In [1]: import numpy as np

In [2]: np.set_printoptions(precision=3, suppress=True, linewidth=100)

In [3]: def rnd(a):
   ...:     return np.round(a, 3) + 0
   ...: 

In [4]: K = np.loadtxt("test9.csv", delimiter=",")

In [5]: K
Out[5]: 
array([[0., 0., 1., 0., 0., 0.],
       [0., 0., 0., 0., 1., 0.],
       [0., 0., 0., 0., 0., 1.],
       [0., 1., 0., 0., 0., 0.],
       [1., 0., 0., 0., 0., 0.],
       [0., 0., 0., 1., 0., 0.]])

In [6]: # keeps lengths

In [7]: K.sum(axis=1)
Out[7]: array([1., 1., 1., 1., 1., 1.])

In [8]: rnd(np.sort(np.abs(np.linalg.eigvals(K)))[::-1])
Out[8]: array([1., 1., 1., 1., 1., 1.])

In [9]: p = np.eye(6)[5]

In [10]: for _ in range(4):
    ...:     p = p @ K
    ...:     print(p.round(3))
    ...: 
[0. 0. 0. 1. 0. 0.]
[0. 1. 0. 0. 0. 0.]
[0. 0. 0. 0. 1. 0.]
[1. 0. 0. 0. 0. 0.]

In [11]: np.linalg.norm(K, axis=1).argmax()
Out[11]: np.int64(0)

In [12]: rnd(np.linalg.norm(K) ** 2 / np.linalg.norm(K, 2) ** 2)
Out[12]: np.float64(6.0)

In [13]: t3 = np.stack([K, 3 * K, K[::-1]])

In [14]: rnd(np.linalg.det(t3))
Out[14]: array([  -1., -729.,    1.])

In [15]: rnd(np.linalg.norm(t3, axis=(1, 2)))
Out[15]: array([2.449, 7.348, 2.449])

In [16]: np.linalg.matrix_rank(t3.reshape(3, -1))
Out[16]: np.int64(2)

In [17]: np.einsum("bij,cij->bc", t3, t3)
Out[17]: 
array([[ 6., 18.,  0.],
       [18., 54.,  0.],
       [ 0.,  0.,  6.]])

In [18]: rng = np.random.default_rng(6074)

In [19]: labels = rng.permutation(6)

In [20]: labels
Out[20]: array([2, 5, 0, 1, 3, 4])

In [21]: out = K[labels][:, labels]

In [22]: np.diag(out)
Out[22]: array([0., 0., 0., 0., 0., 0.])

In [23]: rnd(np.linalg.det(out)), rnd(np.linalg.det(K[labels]))
Out[23]: (np.float64(-1.0), np.float64(-1.0))

In [24]: out
Out[24]: 
array([[0., 1., 0., 0., 0., 0.],
       [0., 0., 0., 0., 1., 0.],
       [1., 0., 0., 0., 0., 0.],
       [0., 0., 0., 0., 0., 1.],
       [0., 0., 0., 1., 0., 0.],
       [0., 0., 1., 0., 0., 0.]])

In [25]: rnd(np.sort(np.abs(np.linalg.eigvals(out))))
Out[25]: array([1., 1., 1., 1., 1., 1.])

In [26]: f, v = K[1], K[2]

In [27]: f @ f
Out[27]: np.float64(1.0)

In [28]: f @ v
Out[28]: np.float64(0.0)

In [29]: p = (f @ v) / (f @ f) * f

In [30]: np.linalg.matrix_rank(np.outer(f, v))
Out[30]: np.int64(1)

In [31]: np.outer(f, v)
Out[31]: 
array([[0., 0., 0., 0., 0., 0.],
       [0., 0., 0., 0., 0., 0.],
       [0., 0., 0., 0., 0., 0.],
       [0., 0., 0., 0., 0., 0.],
       [0., 0., 0., 0., 0., 1.],
       [0., 0., 0., 0., 0., 0.]])

In [32]: rnd(np.linalg.norm(f + v) ** 2 + np.linalg.norm(f - v) ** 2)
Out[32]: np.float64(4.0)

In [33]: p
Out[33]: array([0., 0., 0., 0., 0., 0.])
